% ipython --no-banner

In [1]: import numpy as np

In [2]: from numpy import linalg as LA

In [3]: np.set_printoptions(suppress=True, linewidth=100)

In [4]: M = np.load("a.npy")

In [5]: M
Out[5]: 
array([[-16,  -8,  12,   0,   6,   0],
       [  0,   0,   0,   0,   0,   0],
       [  0,   0,   0,   0,   0,   0],
       [-13,   7,   6,   4,   9,  -5],
       [  6,  -1,  -5,   7,   3,  -5],
       [ -3,  -7,  -1,  -3,  -2,   7],
       [ -8,   5,   8,   0,   4,   2],
       [ -7,   2,  -7,  -9, -11,  22],
       [  0,   8,  -7,   1,   1,   2],
       [-14,   0,   1,   1,   0,  10],
       [  3,  -7,  -4,  10,   0,  -6],
       [-13,  -1,  13,   3,   8,  -7],
       [  0,   0,   0,   0,   0,   0],
       [  0,   0,   0,   0,   0,   0],
       [  0,   0,   0,   0,   0,   0],
       [ -3,  -7,  -1,  -3,  -2,   7],
       [ -5,  -6,   5,   3,   4,  -9],
       [ -4,   9,  -6,  -6,  -9,  15],
       [ -8,   5,   8,   0,   4,   2],
       [  0,   0,   0,   0,   0,   0],
       [ -8,   5,   8,   0,   4,   2],
       [  6,  -1,  -5,   7,   3,  -5],
       [ -3,  -3,  -2,   4,  -2,  12],
       [  2,   0,  -4,   0,  -7,   8],
       [  0,   0,   0,   0,   0,   0],
       [ -6,   9,  -2,  -6,  -2,   7],
       [ -9,  -2,   3,  -3,  -5,  17],
       [  0,   0,   0,   0,   0,   0],
       [  2,   0,  -4,   0,  -7,   8]])

In [6]: # row 2 repeats row 1

In [7]: vec = np.array([0, 1, -1, 1, 1, -2])

In [8]: target = M @ vec

In [9]: np.round(LA.solve(M.T @ M, M.T @ target), 1) + 0
Out[9]: array([ 0.,  1., -1.,  1.,  1., -2.])

In [10]: np.round(LA.lstsq(M, target)[0], 1) + 0
Out[10]: array([ 0.,  1., -1.,  1.,  1., -2.])

In [11]: target
Out[11]: 
array([-14,   0,   0,  24,  24, -25,  -3, -55,  13, -20,  19,  11,   0,   0,   0, -25,  14, -30,
        -3,   0,  -3,  24, -23, -19,   0, -11, -47,   0, -19])

In [12]: rng = np.random.default_rng(8337)

In [13]: target = target + 0.1 * rng.normal(size=29)

In [14]: target.round(1) + 0
Out[14]: 
array([-14. ,   0. ,   0.1,  24.1,  24.1, -24.9,  -3. , -54.8,  13. , -19.9,  19. ,  10.9,   0. ,
         0. ,   0. , -25.1,  14.1, -30.3,  -2.9,   0. ,  -2.9,  24. , -22.9, -19. ,   0. , -10.8,
       -47. ,  -0.2, -18.9])

In [15]: b, *_ = LA.lstsq(M, target)

In [16]: b.round()
Out[16]: array([-0.,  1., -1.,  1.,  1., -2.])

In [17]: [round(float(LA.norm(LA.solve(M.T @ M + lam * np.eye(6), M.T @ target))), 2) for lam in (0, 1, 10, 100)]
Out[17]: [2.83, 2.82, 2.77, 2.44]

In [18]: np.round(LA.norm(target - M @ b), 1)
Out[18]: np.float64(0.5)
